$ python3 -q
>>> import numpy as np
>>> np.set_printoptions(precision=3, suppress=True, linewidth=100, floatmode="fixed")
>>> rd = lambda a: np.round(a, 3) + 0
>>> K = np.load("x.npy")
>>> print(K)
[[  1   2   6   4]
 [-11 -10  -6  -8]
 [ -9  -8  -4  -6]]
>>> print(np.unique(K.round(6), axis=0).shape)
(3, 4)
>>> print(rd(K @ np.linalg.pinv(K) @ K))
[[  1.000   2.000   6.000   4.000]
 [-11.000 -10.000  -6.000  -8.000]
 [ -9.000  -8.000  -4.000  -6.000]]
>>> r0 = np.array([0, 2])
>>> print(np.polyval(r0, K[1]))
[2 2 2 2]
>>> print(np.convolve(K[1], r0))
[  0 -22 -20 -12 -16]
>>> print(np.cross(K[1, :3], K[2, :3]))
[-8 10 -2]
>>> W0 = np.loadtxt("case4.csv", delimiter=",")
>>> print(W0)
[[  8.000 -24.000   9.000]
 [  7.000 -21.000   7.000]
 [  5.000 -15.000   1.000]
 [  7.000 -21.000   7.000]]
>>> print(np.argsort(-np.linalg.norm(W0, axis=0).round(6), kind="stable")[:3])
[1 0 2]
>>> print(np.linalg.matrix_rank(W0, rtol=0.1))
1
>>> print(np.unique(W0.round(6), axis=0).shape)
(3, 3)
>>> print(rd(W0 @ np.linalg.pinv(W0) @ W0))
[[  8.000 -24.000   9.000]
 [  7.000 -21.000   7.000]
 [  5.000 -15.000   1.000]
 [  7.000 -21.000   7.000]]
>>> print(rd(np.trace(np.linalg.pinv(W0) @ W0)))
2.0
>>> print(np.abs(np.diag(np.linalg.qr(W0)[1])) > 1e-9)
[ True False  True]
>>> X = np.load("sample2.npy")
>>> print(X)
[[  4.942  -4.202 -15.249]
 [  4.668  -3.632 -14.268]
 [  4.188  -2.731 -12.633]
 [  2.199  -0.220  -6.837]
 [  1.343   0.269  -4.718]
 [  0.988   0.359  -3.873]
 [ -0.013   0.001  -0.070]
 [  0.051   0.007   0.210]
 [  0.146   0.043   0.491]
 [  5.078   5.963   6.708]
 [  8.341  11.254  10.650]
 [ 14.507  22.660  18.748]
 [ 14.992  23.615  19.418]
 [ 19.923  33.706  26.466]
 [ 28.365  52.256  39.389]]
>>> z = X[:, 0] > np.median(X[:, 0])
>>> r0 = X[z].mean(axis=0) - X[~z].mean(axis=0)
>>> print(np.argsort(-np.abs(r0).round(6), kind="stable"))
[1 2 0]
>>> print(((X - X.mean(axis=0)) @ r0 > 0).astype(int))
[0 0 0 0 0 0 0 0 0 0 1 1 1 1 1]
>>> print(rd(r0))
[12.039 21.488 20.374]
>>> Xc = X - X.mean(axis=0)
>>> Uu, sv, VT = np.linalg.svd(Xc, full_matrices=False)
>>> print(np.linalg.matrix_rank(Xc))
3
>>> print(rd(VT[0] * np.sign(VT[0, np.abs(VT[0]).argmax()])))
[0.332 0.685 0.649]
>>> other = np.array([[0, 1], [3, 0], [0, 2]])
>>> M = np.kron(np.eye(3, dtype=int), other)
>>> print(M)
[[0 1 0 0 0 0]
 [3 0 0 0 0 0]
 [0 2 0 0 0 0]
 [0 0 0 1 0 0]
 [0 0 3 0 0 0]
 [0 0 0 2 0 0]
 [0 0 0 0 0 1]
 [0 0 0 0 3 0]
 [0 0 0 0 0 2]]
>>> rng = np.random.default_rng(16226)
>>> z = rng.permutation(6)
>>> other = M[:, z] * rng.choice([-1, 1], 6)
>>> print(other)
[[ 0  0  0  0  1  0]
 [ 0  0  3  0  0  0]
 [ 0  0  0  0  2  0]
 [ 0 -1  0  0  0  0]
 [ 0  0  0  0  0  3]
 [ 0 -2  0  0  0  0]
 [ 1  0  0  0  0  0]
 [ 0  0  0 -3  0  0]
 [ 2  0  0  0  0  0]]
>>> Uu, _, VT = np.linalg.svd(M.T @ other)
>>> print(z)
[5 3 0 4 1 2]
>>> def softmax(z):
...     e = np.exp(z - z.max(axis=-1, keepdims=True))
...     return e / e.sum(axis=-1, keepdims=True)
... 
>>> print(rd(softmax(M[3] + 2)))
[0.130 0.130 0.130 0.352 0.130 0.130]
>>> print(rd(softmax(10 * M[3])))
[0.000 0.000 0.000 1.000 0.000 0.000]
>>> scores = M @ M.T / np.sqrt(6)
>>> print(rd(softmax(scores)))
[[0.140 0.093 0.210 0.093 0.093 0.093 0.093 0.093 0.093]
 [0.021 0.831 0.021 0.021 0.021 0.021 0.021 0.021 0.021]
 [0.157 0.070 0.356 0.070 0.070 0.070 0.070 0.070 0.070]
 [0.093 0.093 0.093 0.140 0.093 0.210 0.093 0.093 0.093]
 [0.021 0.021 0.021 0.021 0.831 0.021 0.021 0.021 0.021]
 [0.070 0.070 0.070 0.157 0.070 0.356 0.070 0.070 0.070]
 [0.093 0.093 0.093 0.093 0.093 0.093 0.140 0.093 0.210]
 [0.021 0.021 0.021 0.021 0.021 0.021 0.021 0.831 0.021]
 [0.070 0.070 0.070 0.070 0.070 0.070 0.157 0.070 0.356]]
>>> print(softmax(scores).round(6).argmax(axis=1))
[2 1 2 5 4 5 8 7 8]
>>> print(rd(softmax(scores)[3] @ M))
[0.279 0.279 0.279 0.560 0.279 0.279]
>>> data = np.array([[-8, -6, 3], [-1, -1, 5], [-8, -6, 3]])
>>> data[2] = data[1]
>>> print(data)
[[-8 -6  3]
 [-1 -1  5]
 [-1 -1  5]]
>>> rank = np.linalg.matrix_rank(data)
>>> print(rank)
2
>>> N = np.linalg.svd(data)[2][rank:].T
>>> print(rd(data @ N))
[[0.000]
 [0.000]
 [0.000]]
>>> print([int(np.linalg.matrix_rank(data[:i])) for i in range(1, len(data) + 1)])
[1, 2, 2]
>>> print(rd(N[:, 0] / N[np.abs(N[:, 0]).round(6).argmax(), 0]))
[-0.730  1.000  0.054]
>>> print([int(np.linalg.matrix_rank(data[:, :j + 1])) for j in range(3)])
[1, 2, 2]
>>> print(np.linalg.matrix_rank(data.T @ data), np.linalg.matrix_rank(data @ data.T))
2 2
>>> E = np.load("block9.npy")
>>> print(E)
[[-2  4 -2  4]
 [-4  2 -4  2]
 [-2  4 -2  4]
 [-4  2 -4  2]]
>>> # row 2 repeats row 0
>>> other = M + rng.integers(-2, 3, (9, 3)) @ rng.integers(-2, 3, (3, 6))
>>> print(other)
[[ 5  3 -1  2  4  6]
 [ 7  1 -1  0  2  2]
 [-4 -2  2  0 -4 -4]
 [-5 -2  2  3 -2  0]
 [ 1 -2  4  2  0  2]
 [ 4  4 -3 -2  2 -2]
 [ 1  1 -1 -2  0 -1]
 [ 0 -3  2  4  3  4]
 [ 4 -2 -1 -4 -2 -4]]
>>> print(rd(np.linalg.svd(other - M, compute_uv=False)))
[14.786 13.322  6.072  0.000  0.000  0.000]
>>> print(np.linalg.matrix_rank(other - M, tol=1e-8))
3
>>> print(other - M)
[[ 5  2 -1  2  4  6]
 [ 4  1 -1  0  2  2]
 [-4 -4  2  0 -4 -4]
 [-5 -2  2  2 -2  0]
 [ 1 -2  1  2  0  2]
 [ 4  4 -3 -4  2 -2]
 [ 1  1 -1 -2  0 -2]
 [ 0 -3  2  4  0  4]
 [ 4 -2 -1 -4 -2 -6]]
>>> arr = np.loadtxt("a.csv", delimiter=",")
>>> print(arr)
[[-0.073 -0.085 -0.059]
 [-0.474  0.012 -1.355]
 [-0.755 -0.281 -2.341]
 [-0.898 -0.105 -2.165]
 [-1.014 -0.317 -2.282]
 [ 0.051 -0.130 -0.015]
 [-0.800 -0.084 -2.424]
 [ 0.001  0.162 -0.125]
 [-0.969 -0.266 -2.117]
 [-0.737  0.007 -2.430]
 [-0.401 -0.213 -1.329]
 [ 0.103 -0.034  0.014]
 [-0.818 -0.276 -2.339]
 [-0.406 -0.037 -1.152]
 [ 0.060 -0.057  0.039]
 [ 0.123 -0.007 -0.049]
 [-0.440 -0.142 -1.189]
 [ 0.145 -0.044 -0.025]
 [-0.883 -0.171 -2.286]]
>>> C2 = np.cov(arr, rowvar=False)
>>> print(np.argwhere(np.triu(np.abs(np.corrcoef(arr.T)) > 0.8, 1)))
[[0 2]]
>>> mat = np.load("mat.npy")
>>> print(mat)
[[  2.076 -18.357   7.661]
 [  5.799 -11.945  14.956]
 [ -7.797   7.474  16.833]
 [-15.289  12.865   0.851]
 [ 19.648  -2.132  -3.066]
 [  6.593  18.437   4.077]
 [ 13.540   5.048  13.827]
 [ 10.432   1.018  17.033]
 [  6.877  18.562  -2.855]
 [  1.889  -9.713  17.381]
 [  3.219  -8.548 -17.792]
 [-10.532  -0.132  17.001]]
>>> Xc = mat - mat.mean(axis=0)
>>> V = np.linalg.svd(Xc)[2][:2]
>>> other = Xc - Xc @ V.T @ V
>>> print(np.linalg.norm(other, axis=1).round(6).argmax())
10
>>> print(rd(other.std(axis=0)))
[7.110 2.950 4.294]
>>> print(rd(np.linalg.norm(other) / np.linalg.norm(Xc)))
0.479
>>> z = mat[:, 1] > np.median(mat[:, 1])
>>> r0 = mat[z].mean(axis=0) - mat[~z].mean(axis=0)
>>> print(z.astype(int))
[0 0 1 1 0 1 1 1 1 0 0 0]
>>> print(rd(r0))
[-1.290 19.038  2.271]
>>> print(np.argsort(-np.abs(r0).round(6), kind="stable"))
[1 2 0]
>>> print(mat.shape)
(12, 3)
>>> print(np.unravel_index(np.abs(mat).argmax(), mat.shape))
(np.int64(4), np.int64(0))
>>> print(rd(np.linalg.svd(mat, compute_uv=False)))
[44.915 39.937 34.461]
